>>> import numpy as np
>>> from numpy import linalg as LA
>>> np.set_printoptions(precision=1, suppress=True, linewidth=100)
>>> def tidy(a):
...     return np.round(a, 1) + 0
... 
>>> W0 = np.load("mat.npy")
>>> W0
array([[-3, -2, -1,  0,  1],
       [ 2,  3,  4,  5,  6],
       [ 7,  8,  9, 10, 11],
       [12, 13, 14, 15, 16],
       [17, 18, 19, 20, 21]])
>>> # null space of dimension 3
>>> tidy(LA.det(2 * W0)), tidy(LA.det(W0))
(np.float64(0.0), np.float64(0.0))
>>> J = np.array([[1.1, 0.8, 1.6, -1.4],
...     [-0.3, 1.3, 0.7, 1.0],
...     [0.3, -0.5, 0.2, -0.5],
...     [-2.2, 0.5, 0.4, 0.8],
...     [-0.5, -1.1, 0.3, 1.3],
...     [-0.7, -0.4, -0.6, -0.7],
...     [-1.6, 1.3, -1.4, 0.5],
...     [0.2, 1.2, -0.1, 0.7],
...     [-1.0, 0.6, -0.3, -0.9],
...     [-0.2, 0.5, 1.1, -0.2],
...     [-1.3, 0.2, 0.9, 1.0],
...     [-0.9, 0.8, -0.3, 1.3],
...     [-0.2, 1.1, 1.3, 0.2],
...     [-0.9, 1.0, -0.9, -1.4],
...     [-0.7, 0.9, -0.9, -1.3],
...     [2.2, -0.1, 0.6, -0.6],
...     [-0.2, 1.9, 0.5, -0.1],
...     [-0.6, 0.2, 0.5, -1.7],
...     [0.0, -0.9, 0.1, -0.8],
...     [0.0, -0.2, 0.9, 0.1]])
>>> J[18] *= 3
>>> tidy(J)
array([[ 1.1,  0.8,  1.6, -1.4],
       [-0.3,  1.3,  0.7,  1. ],
       [ 0.3, -0.5,  0.2, -0.5],
       [-2.2,  0.5,  0.4,  0.8],
       [-0.5, -1.1,  0.3,  1.3],
       [-0.7, -0.4, -0.6, -0.7],
       [-1.6,  1.3, -1.4,  0.5],
       [ 0.2,  1.2, -0.1,  0.7],
       [-1. ,  0.6, -0.3, -0.9],
       [-0.2,  0.5,  1.1, -0.2],
       [-1.3,  0.2,  0.9,  1. ],
       [-0.9,  0.8, -0.3,  1.3],
       [-0.2,  1.1,  1.3,  0.2],
       [-0.9,  1. , -0.9, -1.4],
       [-0.7,  0.9, -0.9, -1.3],
       [ 2.2, -0.1,  0.6, -0.6],
       [-0.2,  1.9,  0.5, -0.1],
       [-0.6,  0.2,  0.5, -1.7],
       [ 0. , -2.7,  0.3, -2.4],
       [ 0. , -0.2,  0.9,  0.1]])
>>> dist = LA.norm(J[:, None] - J[None], axis=-1)
>>> np.flatnonzero(dist[12] < dist.mean() / 2)
array([ 1,  9, 12, 16])
>>> LA.matrix_rank(dist ** 2)
np.int64(6)
>>> (dist + 1e9 * np.eye(20)).round(6).argmin(axis=1)
array([ 9,  7, 19, 10, 10,  8, 11,  1, 14, 12,  3,  1,  9, 14, 13,  0, 12,  8,  2,  9])
>>> tidy(dist[:5, :5])
array([[0. , 3. , 2.3, 4.2, 3.9],
       [3. , 0. , 2.5, 2.1, 2.5],
       [2.3, 2.5, 0. , 3. , 2.1],
       [4.2, 2.1, 3. , 0. , 2.4],
       [3.9, 2.5, 2.1, 2.4, 0. ]])
>>> tidy(dist[12])
array([2.1, 1. , 2.1, 2.4, 2.7, 2.6, 3.1, 1.5, 2.2, 0.7, 1.7, 2.1, 0. , 2.8, 2.7, 2.9, 1.2, 2.3,
       4.7, 1.4])
>>> dist.shape
(20, 20)
>>> tidy(LA.norm(J, axis=1))
array([2.5, 1.8, 0.8, 2.4, 1.8, 1.2, 2.5, 1.4, 1.5, 1.2, 1.9, 1.8, 1.7, 2.1, 1.9, 2.4, 2. , 1.9,
       3.6, 0.9])
>>> dist[12].round(6).argsort(kind="stable")[:4]
array([12,  9,  1, 16])
>>> tidy(np.diff(J, axis=0))
array([[-1.4,  0.5, -0.9,  2.4],
       [ 0.6, -1.8, -0.5, -1.5],
       [-2.5,  1. ,  0.2,  1.3],
       [ 1.7, -1.6, -0.1,  0.5],
       [-0.2,  0.7, -0.9, -2. ],
       [-0.9,  1.7, -0.8,  1.2],
       [ 1.8, -0.1,  1.3,  0.2],
       [-1.2, -0.6, -0.2, -1.6],
       [ 0.8, -0.1,  1.4,  0.7],
       [-1.1, -0.3, -0.2,  1.2],
       [ 0.4,  0.6, -1.2,  0.3],
       [ 0.7,  0.3,  1.6, -1.1],
       [-0.7, -0.1, -2.2, -1.6],
       [ 0.2, -0.1,  0. ,  0.1],
       [ 2.9, -1. ,  1.5,  0.7],
       [-2.4,  2. , -0.1,  0.5],
       [-0.4, -1.7,  0. , -1.6],
       [ 0.6, -2.9, -0.2, -0.7],
       [ 0. ,  2.5,  0.6,  2.5]])
>>> tidy(LA.norm(J))
np.float64(8.8)
>>> J.shape
(20, 4)
>>> LA.matrix_rank(J)
np.int64(4)
